>>> import numpy as np
>>> import numpy.linalg as la
>>> np.set_printoptions(precision=3, suppress=True, linewidth=160, floatmode="fixed")
>>> mat = np.array([[83.0, -81.0, 45.0], [-81.0, 83.0, -45.0], [45.0, -45.0, 27.0]])
>>> mat
array([[ 83.000, -81.000,  45.000],
       [-81.000,  83.000, -45.000],
       [ 45.000, -45.000,  27.000]])
>>> rng = np.random.default_rng(47)
>>> z = rng.permutation(3)
>>> z
array([0, 1, 2])
>>> B = mat[z][:, z]
>>> np.sort(np.abs(la.eigvals(B)))
array([  2.000,   2.000, 189.000])
>>> B
array([[ 83.000, -81.000,  45.000],
       [-81.000,  83.000, -45.000],
       [ 45.000, -45.000,  27.000]])
>>> round(float(la.det(B)), 3), round(la.det(mat[z]), 3)
(756.0, np.float64(756.0))
>>> np.diag(B)
array([83.000, 83.000, 27.000])
>>> w, V = la.eigh(B)
>>> x = np.array([0, 2, 0])
>>> x @ B @ x / (x @ x), round(float(w[0]), 3), round(w[-1], 3)
(np.float64(83.0), 2.0, np.float64(189.0))
>>> V * np.abs(w) @ V.T
array([[ 83.000, -81.000,  45.000],
       [-81.000,  83.000, -45.000],
       [ 45.000, -45.000,  27.000]])
>>> O, R = la.qr(mat)
>>> np.round(O.T @ O, 3) + 0
array([[1.000, 0.000, 0.000],
       [0.000, 1.000, 0.000],
       [0.000, 0.000, 1.000]])
>>> round(abs(R[0, 0]), 3), round(la.norm(mat[:, 0]), 3)
(np.float64(124.399), np.float64(124.399))
>>> np.trace(O @ O.T)
np.float64(3.0)
>>> R
array([[-124.399,  124.366,  -69.092],
       [   0.000,   -2.828,    0.786],
       [   0.000,    0.000,    2.149]])
>>> P = np.triu(np.array([[-3, 2, 1], [-2, -3, 3], [-3, -1, 0]]), 1) + np.eye(3)
>>> B = P @ R @ la.inv(P)
>>> round(la.det(B), 3)
np.float64(756.0)
>>> np.round(np.trace(B), 3), np.round(np.trace(R), 3)
(np.float64(-125.078), np.float64(-125.078))
>>> P @ R - R @ P
array([[   0.000,  243.141, -244.981],
       [   0.000,    0.000,   14.931],
       [   0.000,    0.000,    0.000]])
>>> B
array([[ -124.399,   367.507, -1043.495],
       [    0.000,    -2.828,    15.717],
       [    0.000,     0.000,     2.149]])
>>> np.poly(B)
array([   1.000,  125.078,   78.449, -756.000])
>>> la.matrix_rank(B)
np.int64(3)
>>> J = np.loadtxt("w.csv", delimiter=",")
>>> J
array([[0.000, 1.000, 1.000, 0.000, 0.000],
       [1.000, 0.000, 1.000, 1.000, 0.000],
       [1.000, 1.000, 0.000, 1.000, 0.000],
       [0.000, 1.000, 1.000, 0.000, 1.000],
       [0.000, 0.000, 0.000, 1.000, 0.000]])
>>> w, V = la.eigvalsh(J)
Traceback (most recent call last):
  File "<python-input-32>", line 1, in <module>
    w, V = la.eigvalsh(J)
    ^^^^
ValueError: too many values to unpack (expected 2)
>>> w, V = la.eigh(J)
>>> la.eigvalsh(J + 2 * np.eye(5))
array([0.224, 1.000, 1.411, 2.724, 4.641])
>>> np.round(w.sum(), 3), np.trace(J)
(np.float64(0.0), np.float64(0.0))
>>> np.abs(V[:, -1])
array([0.407, 0.537, 0.537, 0.475, 0.180])
>>> la.eigvalsh(J @ J)
array([0.347, 0.524, 1.000, 3.153, 6.976])
>>> F = np.array([[9, 0, -3], [-2, -3, 1], [3, -3, 8]])
>>> round(float(la.det(F.T)), 3)
-234.0
>>> np.einsum("ij,ji->", F, F)
np.int64(130)
>>> np.einsum("ii->", F)
np.int64(14)
>>> la.eigvals(F)
array([ 8.436+3.209j,  8.436-3.209j, -2.872+0.000j])
>>> [round(float(la.det(J[:i, :i])), 2) + 0 for i in range(1, 6)]
[0.0, -1.0, 2.0, 0.0, -2.0]
>>> np.all(la.eigvalsh(J) > 0)
np.False_
>>> A = np.load("case9.npy")
>>> A
array([[ 1,  8,  8],
       [-3,  4,  4],
       [ 1,  8,  8]])
>>> u, g = A[2], A[1]
>>> u @ u
np.int64(129)
>>> u @ g
np.int64(61)
>>> p = (u @ g) / (u @ u) * u
>>> la.matrix_rank(np.outer(u, g))
np.int64(1)
>>> g - p
array([-3.473,  0.217,  0.217])
>>> round(la.norm(u + g) ** 2 + la.norm(u - g) ** 2, 3)
np.float64(340.0)
>>> round((g - p) @ u, 3)
np.float64(-0.0)
>>> np.outer(u, g)
array([[ -3,   4,   4],
       [-24,  32,  32],
       [-24,  32,  32]])
>>> B = np.array([[1, 1], [1, -1]])
>>> arr = np.kron(B, np.kron(B, B))[rng.permutation(8)][:3]
>>> arr
array([[ 1, -1, -1,  1,  1, -1, -1,  1],
       [ 1,  1, -1, -1, -1, -1,  1,  1],
       [ 1,  1,  1,  1,  1,  1,  1,  1]])
>>> arr.mean(axis=0)
array([ 1.000,  0.333, -0.333,  0.333,  0.333, -0.333,  0.333,  1.000])
>>> np.count_nonzero(arr)
np.int64(24)
>>> arr - arr[0]
array([[ 0,  0,  0,  0,  0,  0,  0,  0],
       [ 0,  2,  0, -2, -2,  0,  2,  0],
       [ 0,  2,  2,  0,  0,  2,  2,  0]])
>>> np.unravel_index(np.abs(arr).argmax(), arr.shape)
(np.int64(0), np.int64(0))
>>> np.diff(arr, axis=0)
array([[ 0,  2,  0, -2, -2,  0,  2,  0],
       [ 0,  0,  2,  2,  2,  2,  0,  0]])
>>> O, _ = la.qr(np.array([[0.1, 0.9, -2.5, -0.2],
...     [1.8, 0.8, 1.2, -1.8],
...     [-0.1, -1.8, -1.1, -0.6],
...     [0.6, -0.5, 1.5, 0.4]]))
>>> V, _ = la.qr(np.array([[0.0, 0.5, -0.2], [-1.0, -0.2, 0.3], [0.6, 0.4, -0.7]]))
>>> sigma = 10 * 0.2 ** np.arange(3)
>>> E = O[:, :3] * sigma @ V[:3]
>>> E
array([[ 0.871,  0.410,  0.359],
       [ 0.097,  8.519,  4.115],
       [-1.335, -0.023, -1.166],
       [-0.658,  2.957,  1.127]])
>>> x = np.array([1, 1, -1])
>>> rhs = E @ x
>>> np.round(la.pinv(E) @ E, 3) + 0
array([[1.000, 0.000, 0.000],
       [0.000, 1.000, 0.000],
       [0.000, 0.000, 1.000]])
>>> la.lstsq(E, rhs)[0]
array([ 1.000,  1.000, -1.000])
>>> rhs = rhs + 0.1 * rng.normal(size=4)
>>> rhs
array([ 0.842,  4.427, -0.237,  1.153])
>>> coef, *_ = la.lstsq(E, rhs)
>>> [round(float(la.norm(la.solve(E.T @ E + lam * np.eye(3), E.T @ rhs))), 2) for lam in (0, 1, 10, 100)]
[1.52, 0.52, 0.42, 0.23]
>>> coef
array([ 0.890,  0.910, -0.830])
>>> round(la.norm(rhs - E @ coef), 3)
np.float64(0.02)
>>> np.round(E.T @ (rhs - E @ coef), 3) + 0
array([0.000, 0.000, 0.000])
>>> P = E @ la.solve(E.T @ E, E.T)
>>> round(float(np.trace(P)), 3)
3.0
>>> np.allclose(P @ P, P)
True
>>> P
array([[ 0.821,  0.131,  0.067, -0.353],
       [ 0.131,  0.903, -0.050,  0.260],
       [ 0.067, -0.050,  0.975,  0.133],
       [-0.353,  0.260,  0.133,  0.301]])
>>> np.round((np.eye(4) - P) @ E, 3) + 0
array([[0.000, 0.000, 0.000],
       [0.000, 0.000, 0.000],
       [0.000, 0.000, 0.000],
       [0.000, 0.000, 0.000]])
>>> P @ E[:, 2]
array([ 0.359,  4.115, -1.166,  1.127])
>>> np.round(la.eigvalsh(P), 3) + 0
array([0.000, 1.000, 1.000, 1.000])
>>> x = np.array([2, 3, 1])
>>> h1 = np.maximum(E @ x, 0)
>>> np.maximum(E @ (3 * x), 0)
array([ 9.996, 89.595,  0.000, 26.046])
>>> np.maximum(E @ x, 0) - np.maximum(-E @ x, 0)
array([ 3.332, 29.865, -3.906,  8.682])
>>> h1
array([ 3.332, 29.865,  0.000,  8.682])
>>> np.tanh(E @ x)
array([ 0.997,  1.000, -0.999,  1.000])
>>> B = np.array([[9, 3], [7, 5], [2, -5]])
>>> la.matrix_rank(E @ B)
np.int64(2)
>>> np.einsum("ij->j", E)
array([-1.026, 11.863,  4.435])
>>> np.einsum("ik,kj->ij", E, B)
array([[ 11.428,   2.867],
       [ 68.733,  22.309],
       [-14.511,   1.712],
       [ 17.030,   7.176]])
>>> B @ E
Traceback (most recent call last):
  File "<python-input-97>", line 1, in <module>
    B @ E
    ~~^~~
ValueError: matmul: Input operand 1 has a mismatch in its core dimension 0, with gufunc signature (n?,k),(k,m?)->(n?,m?) (size 4 is different from 2)
>>> m1 = np.load("block1.npy")
>>> m1
array([[-1,  0,  0,  0,  0],
       [ 0, -3,  0,  0,  0],
       [ 1,  3,  2,  0,  0],
       [-3,  1,  0,  3,  0],
       [ 2, -1, -1,  2,  2]])
>>> O, V = la.qr(m1[:, :4])[0], la.qr(m1[:, 4:])[0]
>>> sigma = la.svd(O.T @ V, compute_uv=False)
>>> np.degrees(np.arccos(sigma.clip(0, 1)))
array([12.325])
>>> round(float(la.norm(O @ O.T - V @ V.T, 2)), 3)
1.0
>>> sigma
array([0.977])
>>> w, V = la.eig(m1)
>>> np.sort(la.eigvals(m1.T))
array([-3.000, -1.000,  2.000,  2.000,  3.000])
>>> np.prod(w)
np.float64(36.0)
>>> w
array([ 2.000,  3.000,  2.000, -1.000, -3.000])
>>> np.sort(la.eigvals(m1 @ m1))
array([1.000, 4.000, 4.000, 9.000, 9.000])
>>> B = np.array([[2, -4], [-5, -4]])
>>> data = B - B.T
>>> data
array([[ 0,  1],
       [-1,  0]])
>>> z = rng.permutation(2)
>>> z
array([0, 1])
>>> B = data[z][:, z]
>>> np.sort(np.abs(la.eigvals(B)))
array([1.000, 1.000])
>>> np.allclose(B, data)
True
>>> np.round(la.det(B), 3), round(float(la.det(data[z])), 3)
(np.float64(1.0), 1.0)
>>> x = np.array([2, 4])
>>> round(la.det(data), 3)
np.float64(1.0)
>>> la.eigvals(data).real
array([0.000, 0.000])
>>> O = la.solve(np.eye(2) - data, np.eye(2) + data)
>>> round(float(la.det(O)), 3)
1.0
>>> x = np.array([7, 5])
>>> rhs = data @ x
>>> rhs
array([ 5, -7])
>>> la.solve(data.T, data[1])
array([0.000, 1.000])
>>> la.solve(data, -2 * rhs)
array([-14.000, -10.000])
>>> la.solve(data, data[:, 0])
array([1.000, 0.000])
>>> left, sigma = la.svd(data)
Traceback (most recent call last):
  File "<python-input-130>", line 1, in <module>
    left, sigma = la.svd(data)
    ^^^^^^^^^^^
ValueError: too many values to unpack (expected 2)
>>> left, sigma, vt = la.svd(data, full_matrices=False)
>>> sigma / sigma[0]
array([1.000, 1.000])
>>> np.round(np.sqrt((sigma ** 2).sum()), 3), round(la.norm(data), 3)
(np.float64(1.414), np.float64(1.414))
>>> (sigma > 1e-8).sum()
np.int64(2)
>>> np.cumsum(sigma ** 2) / np.sum(sigma ** 2)
array([0.500, 1.000])
>>> sigma
array([1.000, 1.000])
>>> B = np.array([[8, 1, 9], [2, 6, 3]])
>>> data @ B
array([[ 2,  6,  3],
       [-8, -1, -9]])
>>> B.T @ data.T
array([[ 2, -8],
       [ 6, -1],
       [ 3, -9]])
>>> B @ data
Traceback (most recent call last):
  File "<python-input-140>", line 1, in <module>
    B @ data
    ~~^~~~~~
ValueError: matmul: Input operand 1 has a mismatch in its core dimension 0, with gufunc signature (n?,k),(k,m?)->(n?,m?) (size 2 is different from 3)
>>> np.einsum("ik,kj->ji", data, B)
array([[ 2, -8],
       [ 6, -1],
       [ 3, -9]])
>>> la.matrix_rank(data @ B)
np.int64(2)
